$ python3 -q
>>> import numpy as np
>>> np.set_printoptions(precision=3, suppress=True, linewidth=100, sign=" ")
>>> def tidy(a):
...     return np.round(a, 3) + 0
... 
>>> feats = np.array([[-0.22, -0.14, -0.22], [1.32, 0.84, 1.32], [1.1, 0.7, 1.1]])
>>> print(feats)
[[-0.22 -0.14 -0.22]
 [ 1.32  0.84  1.32]
 [ 1.1   0.7   1.1 ]]
>>> r = np.linalg.matrix_rank(feats)
>>> print(r)
1
>>> null = np.linalg.svd(feats)[2][r:].T
>>> print([int(np.linalg.matrix_rank(feats[:, :j + 1])) for j in range(3)])
[1, 1, 1]
>>> print(np.linalg.matrix_rank(feats.T @ feats), np.linalg.matrix_rank(feats @ feats.T))
1 1
>>> print(np.linalg.matrix_rank(feats))
1
>>> print(tidy(np.linalg.svd(feats, compute_uv=False)))
[ 2.686  0.     0.   ]
>>> print(np.abs(feats).max())
1.32
>>> print(tidy(feats.mean(axis=0)))
[ 0.733  0.467  0.733]
>>> print(tidy(feats.sum(axis=1)))
[-0.58  3.48  2.9 ]
>>> print(feats.sum(axis=0))
[ 2.2  1.4  2.2]
>>> print(tidy(np.linalg.norm(feats)))
2.686
>>> print(np.count_nonzero(feats))
9
>>> Uu, sigma, Vt = np.linalg.svd(feats)
>>> evecs = Vt[:(sigma > 1e-8).sum()]
>>> rng = np.random.default_rng(88)
>>> x = feats[2] + 4 * feats[0] + rng.integers(2) * np.eye(3)[0]
>>> print(tidy(x))
[ 1.22  0.14  0.22]
>>> print(np.linalg.matrix_rank(np.vstack([feats, x])))
2
>>> print(np.allclose(evecs.T @ evecs @ x, x))
False
>>> A = np.load("m.npy")
>>> print(A)
[[-5  5  4]
 [ 3 -5 -1]
 [ 1  2  1]
 [ 3  1  2]]
>>> C2 = A.T @ A
>>> print(tidy(np.linalg.svd(A, compute_uv=False) ** 2))
[ 98.737  17.918   4.344]
>>> print((A @ A.T).shape)
(4, 4)
>>> print(C2)
[[ 44 -35 -16]
 [-35  55  29]
 [-16  29  22]]
>>> print(C2.sum(axis=0))
[-7 49 35]
>>> print(np.unravel_index(np.abs(C2).argmax(), C2.shape))
(np.int64(1), np.int64(1))
>>> C2[:, 3]
Traceback (most recent call last):
  File "<python-input-33>", line 1, in <module>
    C2[:, 3]
    ~~^^^^^^
IndexError: index 3 is out of bounds for axis 1 with size 3
>>> M = np.loadtxt("x.csv", delimiter=",")
>>> print(M)
[[ 1.  0.  0.]
 [ 0. -3. -5.]
 [ 0.  0. -5.]]
>>> P = np.triu(np.array([[1, -1, 2], [-2, 2, -1], [0, 2, 0]]), 1) + np.eye(3)
>>> out = P @ M @ np.linalg.inv(P)
>>> print(np.trace(out), np.trace(M))
-7.0 -7.0
>>> print(tidy(np.linalg.det(out)))
15.0
>>> print(np.linalg.matrix_rank(out))
3
>>> O, r_ = np.linalg.qr(M)
>>> print(O)
[[ 1.  0.  0.]
 [-0.  1.  0.]
 [-0. -0.  1.]]
>>> print(np.abs(np.diag(r_)))
[ 1.  3.  5.]
>>> print(np.trace(O @ O.T))
3.0
>>> print(abs(r_[0, 0]), tidy(np.linalg.norm(M[:, 0])))
1.0 1.0
>>> print(tidy(np.sort(np.abs(np.linalg.eigvals(M)))))
[ 1.  3.  5.]
>>> print(M @ M)
[[  1.   0.   0.]
 [  0.   9.  40.]
 [  0.   0.  25.]]
>>> print(np.allclose(M, M.T))
False
>>> M.inv()
Traceback (most recent call last):
  File "<python-input-49>", line 1, in <module>
    M.inv()
    ^^^^^
AttributeError: 'numpy.ndarray' object has no attribute 'inv'
>>> K = np.load("data.npy")
>>> print(K)
[[ 0  2 -3 -1]
 [-1  1 -3 -2]
 [-3 -3 -2  0]
 [ 0  1 -2  3]]
>>> x = np.array([5, 7, 8, 2])
>>> y = K @ x
>>> beta, lr = np.zeros(4), 1 / np.linalg.norm(K, 2) ** 2
>>> for i in range(50):
...     beta -= lr * K.T @ (K @ beta - y)
...     if i % 10 == 0: print(i, round(np.linalg.norm(K @ beta - y), 3))
... 
0 11.52
10 0.346
20 0.344
30 0.342
40 0.341
>>> print(tidy(beta))
[ 7.177  5.483  6.977  1.8  ]
>>> X = np.load("arr.npy")
>>> print(tidy(X))
[[ 0.273  0.182  0.182  0.364]
 [ 0.125  0.292  0.375  0.208]
 [ 0.067  0.2    0.4    0.333]
 [ 0.375  0.25   0.     0.375]]
>>> out = X + rng.integers(-2, 3, (4, 3)) @ rng.integers(-2, 3, (3, 4))
>>> print(tidy(out))
[[-0.727  2.182 -1.818  1.364]
 [-4.875  1.292 -0.625 -0.792]
 [-2.933  0.2    0.4   -0.667]
 [ 1.375 -4.75   5.    -2.625]]
>>> print(np.linalg.matrix_rank(out - X, tol=1e-8))
2
>>> print(np.abs(out - X).sum(axis=1))
[  6.   8.   4.  14.]
>>> print(tidy(np.linalg.svd(out - X, compute_uv=False)))
[ 8.631  5.788  0.     0.   ]
>>> print(tidy(out - X))
[[-1.  2. -2.  1.]
 [-5.  1. -1. -1.]
 [-3.  0.  0. -1.]
 [ 1. -5.  5. -3.]]
